$ python3 -q
>>> import numpy as np
>>> from numpy import linalg as LA
>>> np.set_printoptions(suppress=True, linewidth=140)
>>> def rd(a):
...     return np.round(a, 3) + 0
... 
>>> E = np.load("data.npy")
>>> E
array([[-1.,  1.,  1.],
       [ 1., -1.,  1.],
       [ 1.,  1., -1.]])
>>> # symmetric
>>> u = np.array([-1, 1])
>>> np.convolve(E[0], u)
array([ 1., -2.,  0.,  1.])
>>> u, v = E[2], E[1]
>>> u @ v
np.float64(-1.0)
>>> u @ u
np.float64(3.0)
>>> p = (u @ v) / (u @ u) * u
>>> rd(LA.norm(u + v) ** 2 + LA.norm(u - v) ** 2)
np.float64(12.0)
>>> rd(p)
array([-0.333, -0.333,  0.333])
>>> LA.matrix_rank(np.outer(u, v))
np.int64(1)
>>> rd((v - p) @ u)
np.float64(0.0)
>>> rd(np.sort(np.abs(LA.eigvals(E))))
array([1., 2., 2.])
>>> assert E == E.T
Traceback (most recent call last):
  File "<python-input-18>", line 1, in <module>
    assert E == E.T
           ^^^^^^^^
ValueError: The truth value of an array with more than one element is ambiguous. Use a.any() or a.all()
>>> (E + E.T) / 2
array([[-1.,  1.,  1.],
       [ 1., -1.,  1.],
       [ 1.,  1., -1.]])
>>> rd(LA.matrix_power(E, 4))
array([[11., -5., -5.],
       [-5., 11., -5.],
       [-5., -5., 11.]])
>>> rd(LA.det(E))
np.float64(4.0)
>>> B = np.array([[1, 1], [1, -1]])
>>> rng = np.random.default_rng(243342)
>>> feats = np.kron(B, np.kron(B, B))[rng.permutation(8)][:4]
>>> feats
array([[ 1,  1, -1, -1, -1, -1,  1,  1],
       [ 1, -1, -1,  1,  1, -1, -1,  1],
       [ 1, -1, -1,  1, -1,  1,  1, -1],
       [ 1, -1,  1, -1,  1, -1,  1, -1]])
>>> np.unravel_index(np.abs(feats).argmax(), feats.shape)
(np.int64(0), np.int64(0))
>>> feats.sum(axis=0)
array([ 4, -2, -2,  0,  0, -2,  2,  0])
>>> LA.matrix_rank(feats)
np.int64(4)
>>> feats - feats[0]
array([[ 0,  0,  0,  0,  0,  0,  0,  0],
       [ 0, -2,  0,  2,  2,  0, -2,  0],
       [ 0, -2,  0,  2,  0,  2,  0, -2],
       [ 0, -2,  2,  0,  2,  0,  0, -2]])
>>> np.zeros(4, 8)
Traceback (most recent call last):
  File "<python-input-30>", line 1, in <module>
    np.zeros(4, 8)
    ~~~~~~~~^^^^^^
TypeError: Cannot interpret '8' as a data type
>>> feats.mean(axis=0)
array([ 1. , -0.5, -0.5,  0. ,  0. , -0.5,  0.5,  0. ])
>>> t3 = np.stack([feats, -2 * feats, feats[::-1]])
>>> t3.shape
(3, 4, 8)
>>> rd(LA.norm(t3, axis=(1, 2)))
array([ 5.657, 11.314,  5.657])
>>> t3.sum(axis=0)
array([[ 0, -2,  2,  0,  2,  0,  0, -2],
       [ 0,  0,  0,  0, -2,  2,  2, -2],
       [ 0,  0,  0,  0,  2, -2, -2,  2],
       [ 0,  2, -2,  0, -2,  0,  0,  2]])
